$ ipython --no-banner

In [1]: import numpy as np

In [2]: np.set_printoptions(precision=3, suppress=True, linewidth=160)

In [3]: mat = np.load("test8.npy")

In [4]: mat
Out[4]: 
array([[ 6, -2, -1, -1, -3, -1,  2, -4],
       [-2, -6,  3, -1,  1,  4,  2,  5],
       [-1,  3, -6,  1,  2,  1, -1, -3],
       [-1, -1,  1,  0,  5,  3,  1,  0],
       [-3,  1,  2,  5,  4,  1,  1, -2],
       [-1,  4,  1,  3,  1,  0,  0, -4],
       [ 2,  2, -1,  1,  1,  0,  6,  2],
       [-4,  5, -3,  0, -2, -4,  2, -2]])

In [5]: O, V = np.linalg.qr(mat[:, :2])[0], np.linalg.qr(mat[:, 2:])[0]

In [6]: sig = np.linalg.svd(O.T @ V, compute_uv=False)

In [7]: np.degrees(np.arccos(sig.clip(0, 1)))
Out[7]: array([19.511, 43.993])

In [8]: E = np.load("x.npy")

In [9]: E
Out[9]: 
array([[ 4, -1,  1, -2, -1,  3, -1,  5],
       [-1, -4,  5, -2, -4, -2, -1,  4],
       [ 1,  5, -4,  4,  0,  4,  4, -3],
       [-2, -2,  4, -6,  2, -2,  4,  0],
       [-1, -4,  0,  2, -4, -4, -1, -2],
       [ 3, -2,  4, -2, -4,  4, -3,  1],
       [-1, -1,  4,  4, -1, -3, -6, -4],
       [ 5,  4, -3,  0, -2,  1, -4,  2]])

In [10]: other = np.linalg.inv(E)

In [11]: (np.abs(other) > 1e-9).astype(int)
Out[11]: 
array([[1, 1, 1, 1, 1, 1, 1, 1],
       [1, 1, 1, 1, 1, 1, 1, 1],
       [1, 1, 1, 1, 1, 1, 1, 1],
       [1, 1, 1, 1, 1, 1, 1, 1],
       [1, 1, 1, 1, 1, 1, 1, 1],
       [1, 1, 1, 1, 1, 1, 1, 1],
       [1, 1, 1, 1, 1, 1, 1, 1],
       [1, 1, 1, 1, 1, 1, 1, 1]])

In [12]: round(float(np.linalg.cond(E)), 3)
Out[12]: 10.573

In [13]: round(float(np.linalg.det(E) * np.linalg.det(other)), 3)
Out[13]: 1.0

In [14]: round(np.linalg.slogdet(E)[0], 3)
Out[14]: np.float64(1.0)

In [15]: np.round(E @ other, 3) + 0
Out[15]: 
array([[1., 0., 0., 0., 0., 0., 0., 0.],
       [0., 1., 0., 0., 0., 0., 0., 0.],
       [0., 0., 1., 0., 0., 0., 0., 0.],
       [0., 0., 0., 1., 0., 0., 0., 0.],
       [0., 0., 0., 0., 1., 0., 0., 0.],
       [0., 0., 0., 0., 0., 1., 0., 0.],
       [0., 0., 0., 0., 0., 0., 1., 0.],
       [0., 0., 0., 0., 0., 0., 0., 1.]])

In [16]: np.linalg.det(E) * other
Out[16]: 
array([[ 388094., -145934.,  127404.,  205576.,  182374., -103126.,  159290.,   65256.],
       [-145934.,  152574.,   93356.,   48264., -140414.,  -34114.,   35510.,  147384.],
       [ 127404.,   93356.,  127864.,  119616.,  -56716.,  -44716.,  167940.,  -11904.],
       [ 205576.,   48264.,  119616.,  -49596.,   22696., -134904.,  126560.,  -87776.],
       [ 182374., -140414.,  -56716.,   22696.,  -45346.,  -99046.,   84890.,  -86224.],
       [-103126.,  -34114.,  -44716., -134904.,  -99046.,  169054.,  -92210., -109024.],
       [ 159290.,   35510.,  167940.,  126560.,   84890.,  -92210.,   30750.,  -24840.],
       [  65256.,  147384.,  -11904.,  -87776.,  -86224., -109024.,  -24840.,  -12256.]])
